$ python -q
>>> import numpy as np
>>> np.set_printoptions(suppress=True, linewidth=100)
>>> J = np.array([[2, 3, 3, 0],
...     [-2, 2, 1, 3],
...     [3, 1, 1, -1],
...     [-2, -3, 0, -1],
...     [-2, 0, 3, 2],
...     [-3, 3, 2, 2],
...     [-1, 1, 0, 2],
...     [3, -3, 3, -3]])
>>> J[:, 2] = -2 * J[:, 3]
>>> print(J)
[[ 2  3  0  0]
 [-2  2 -6  3]
 [ 3  1  2 -1]
 [-2 -3  2 -1]
 [-2  0 -4  2]
 [-3  3 -4  2]
 [-1  1 -4  2]
 [ 3 -3  6 -3]]
>>> x = np.array([0, 3, -4, -5])
>>> h = np.maximum(J @ x, 0)
>>> print(J.T @ h)
[ -78  111 -210  105]
>>> M2 = np.array([[2, 2, -1, -2, 2, 2, 2],
...     [1, -2, 1, 0, 1, 0, -1],
...     [2, 1, 2, -1, 0, 1, -1],
...     [2, 1, 2, -2, 1, 1, 1]])
>>> M = M2.T @ M2
>>> print(M)
[[ 13   6   7 -10   7   8   3]
 [  6  10   0  -7   3   6   6]
 [  7   0  10  -4   1   2  -3]
 [-10  -7  -4   9  -6  -7  -5]
 [  7   3   1  -6   6   5   4]
 [  8   6   2  -7   5   6   4]
 [  3   6  -3  -5   4   4   7]]
>>> # looks like rank 4
>>> w, vecs = np.linalg.eigh(M)
>>> x = np.array([4, 4, 1, 3, 5, 1, 0])
>>> print(np.round(vecs * np.abs(w) @ vecs.T, 2) + 0)
[[ 13.   6.   7. -10.   7.   8.   3.]
 [  6.  10.   0.  -7.   3.   6.   6.]
 [  7.   0.  10.  -4.   1.   2.  -3.]
 [-10.  -7.  -4.   9.  -6.  -7.  -5.]
 [  7.   3.   1.  -6.   6.   5.   4.]
 [  8.   6.   2.  -7.   5.   6.   4.]
 [  3.   6.  -3.  -5.   4.   4.   7.]]
>>> print(x @ M @ x)
785
>>> print(np.abs(M).sum(axis=1).max(), round(np.abs(w).max(), 2))
54 39.94
>>> print(round(x @ M @ x / (x @ x), 2), round(float(w[0]), 2), round(w[-1], 2))
11.54 -0.0 39.94
>>> E = np.array([[12, 2, 6], [2, 8, 0], [6, 0, 17]])
>>> print(E)
[[12  2  6]
 [ 2  8  0]
 [ 6  0 17]]
>>> x = np.ones(3)
>>> for _ in range(6):
...     x = E @ x
...     x /= np.linalg.norm(x)
...     print(round(x @ E @ x, 2))
... 
20.32
20.94
21.06
21.09
21.09
21.1
>>> print(x.round(2))
[0.56 0.09 0.82]
>>> print(np.round(np.linalg.eigvalsh(E)[-1], 2))
21.1
>>> w1 = np.array([[0, 9, 5, 8, 3],
...     [4, 6, 3, 4, 3],
...     [3, 6, 0, 7, 4],
...     [7, 5, 3, 7, 5],
...     [9, 0, 9, 4, 5],
...     [4, 4, 2, 0, 9],
...     [0, 8, 5, 1, 4]])
>>> beta = np.array([0, 2, 3, 2, 1])
>>> act = np.maximum(M @ w1 + beta, 0)
>>> print(act)
[[ 70 203 150 140 155]
 [ 42 153 111  59 107]
 [ 19  89  24 101  53]
 [  0   0   0   0   0]
 [ 47 111 113  63  96]
 [ 50 143 117  79 111]
 [ 32  94 100  17  75]]
>>> basis = np.array([[9, 2, 8], [6, 1, 3], [8, 2, 1], [2, 5, 4], [2, 6, 2]])
>>> print((act @ basis).round(6).argmax(axis=1))
[0 0 0 0 0 0 0]
>>> w, vecs = np.linalg.eig(E)
>>> print(w.round(2))
[21.1   6.29  9.61]
>>> print(np.round(np.sort(np.linalg.eigvals(E.T)), 2))
[ 6.29  9.61 21.1 ]
>>> print(round(np.prod(w), 2))
1276.0
>>> print((E + E.T) / 2)
[[12.  2.  6.]
 [ 2.  8.  0.]
 [ 6.  0. 17.]]
>>> print(np.allclose(E @ E.T, E.T @ E))
True
>>> print(np.round(np.linalg.det(E), 2))
1276.0
>>> print(np.trace(E))
37
>>> print((E - E.T) / 2)
[[0. 0. 0.]
 [0. 0. 0.]
 [0. 0. 0.]]
>>> print(round(float(np.abs(np.linalg.eigvals(E)).max()), 2))
21.1
>>> print(E @ E)
[[184  40 174]
 [ 40  68  12]
 [174  12 325]]
>>> print(np.allclose(E, E.T))
True
>>> print(np.round(np.sort(np.abs(np.linalg.eigvals(E))), 2))
[ 6.29  9.61 21.1 ]
>>> W0 = np.loadtxt("case0.csv", delimiter=",")
>>> print(W0)
[[ 0.  0. -6.]
 [ 0.  0.  3.]
 [-6.  3.  0.]]
>>> U, sig, Vh = np.linalg.svd(W0)
>>> print(sig.round(2))
[ 6.71  6.71 -0.  ]
>>> print(np.argmax(sig[:-1] / (sig[1:] + 1e-6)) + 1)
2
>>> M2 = U[:, :2] @ np.diag(sig[:2]) @ Vh[:2]
>>> print(np.linalg.matrix_rank(W0, rtol=0.05))
2
>>> print(np.round(np.linalg.norm(W0 - M2) / np.linalg.norm(W0), 2))
0.0
>>> print(round(float(np.linalg.norm(W0 - M2, 2)), 2), sig[2])
0.0 -0.0
>>> print(np.abs(W0 - M2).max())
0.0
>>> r = np.linalg.matrix_rank(W0)
>>> print(r)
2
>>> N = np.linalg.svd(W0)[2][r:].T
>>> print(N.shape)
(3, 1)
>>> print([int(np.linalg.matrix_rank(np.delete(W0, i, axis=0))) for i in range(3)])
[2, 2, 1]
>>> print(np.linalg.matrix_rank(W0.T @ W0), np.linalg.matrix_rank(W0 @ W0.T))
2 2
>>> print(W0 @ N)
[[0.]
 [0.]
 [0.]]
>>> print(N[:, 0] / N[np.abs(N[:, 0]).round(6).argmax(), 0])
[ 0.5  1.  -0. ]
>>> print(np.round(N @ N.T, 2))
[[0.2 0.4 0. ]
 [0.4 0.8 0. ]
 [0.  0.  0. ]]
>>> mat = np.load("layer7.npy")
>>> print(mat)
[[ 8  2  0 -2]
 [ 2 13 -5  7]
 [ 0 -5  2 -3]
 [-2  7 -3  6]]
>>> w, vecs = np.linalg.eigh(E)
>>> x = np.array([-1, -2, -1])
>>> print(np.round(np.linalg.eigvalsh(E[1:, 1:]), 2))
[ 8. 17.]
>>> print(np.round(vecs * np.maximum(w, 0) @ vecs.T, 2) + 0)
[[12.  2.  6.]
 [ 2.  8.  0.]
 [ 6.  0. 17.]]
>>> print(np.round(vecs * np.abs(w) @ vecs.T, 2) + 0)
[[12.  2.  6.]
 [ 2.  8.  0.]
 [ 6.  0. 17.]]
>>> F = np.loadtxt("test7.csv", delimiter=",")
>>> print(F)
[[-10.97  12.36  15.52   5.25   3.26   9.68]
 [ -9.65  14.35  13.13   4.56   5.35   9.58]
 [ -8.69  16.06  15.73   6.17   5.07   7.9 ]
 [-10.18  14.94  15.08   4.78   4.31  11.62]
 [-10.65  13.39  15.42   5.84   5.92  10.93]
 [ -9.02  15.28  16.51   5.9    3.41   8.8 ]
 [ -9.4   16.63  14.86   3.4    4.33   9.56]
 [ -8.63  15.6   14.42   6.21   5.26   7.46]
 [-10.83  14.99  16.32   5.2    5.17   9.72]
 [ -9.75  15.18  14.81   5.98   4.56   9.24]
 [-11.74  14.48  15.32   4.92   3.61  10.63]
 [-10.11  16.8   13.67   5.93   5.51   9.71]
 [ -9.83  14.79  13.72   3.49   2.41   9.59]
 [ -7.72  15.35  14.08   4.4    6.45   9.04]
 [ -8.97  15.66  14.59   5.44   4.5   10.77]
 [ -9.05  15.34  16.09   5.89   4.09   9.81]
 [-10.34  14.84  15.21   5.57   5.07  10.48]]
>>> Ac = F - F.mean(axis=0)
>>> vecs = np.linalg.svd(Ac)[2][:1]
>>> M2 = Ac - Ac @ vecs.T @ vecs
>>> print(np.round(np.diag(vecs.T @ vecs), 2))
[0.32 0.27 0.03 0.01 0.12 0.24]
>>> print(np.round(M2.std(axis=0), 2))
[0.5  0.69 0.89 0.83 0.86 0.71]
>>> print([round(float(np.linalg.det(W0[:i, :i])), 2) + 0 for i in range(1, 4)])
[0.0, 0.0, 0.0]
>>> x = np.array([-2, 2, 2, -2, 3, -2])
>>> print(np.linalg.norm(F @ x) <= np.linalg.norm(F, 2) * np.linalg.norm(x) + 1e-9)
True
>>> lab = F[:, 3] > np.median(F[:, 3])
>>> r0 = F[lab].mean(axis=0) - F[~lab].mean(axis=0)
>>> print(((F - F.mean(axis=0)) @ r0 > 0).astype(int))
[0 0 1 0 0 1 0 1 1 1 0 1 0 1 0 1 0]
>>> print(np.argsort(-np.abs(r0).round(6), kind="stable"))
[3 5 2 4 1 0]
>>> print(r0.round(2))
[ 0.39  0.47  0.5   1.33  0.48 -0.73]
>>> A = np.loadtxt("data.csv", delimiter=",")
>>> print(A)
[[-2.  1.  0.  0.  0.  0.]
 [ 0. -2.  1.  0.  0.  0.]
 [ 0.  0. -2.  1.  0.  0.]
 [ 0.  0.  0. -2.  1.  0.]
 [ 0.  0.  0.  0. -2.  1.]
 [ 0.  0.  0.  0.  0. -2.]]
>>> print(round(np.abs(np.linalg.eigvals(A)).max(), 2))
2.0
>>> print(np.trace(A))
-12.0
>>> print(np.allclose(A @ A.T, A.T @ A))
False
>>> print(round(np.linalg.det(A), 2))
64.0
>>> print(A @ A)
[[ 4. -4.  1.  0.  0.  0.]
 [ 0.  4. -4.  1.  0.  0.]
 [ 0.  0.  4. -4.  1.  0.]
 [ 0.  0.  0.  4. -4.  1.]
 [ 0.  0.  0.  0.  4. -4.]
 [ 0.  0.  0.  0.  0.  4.]]
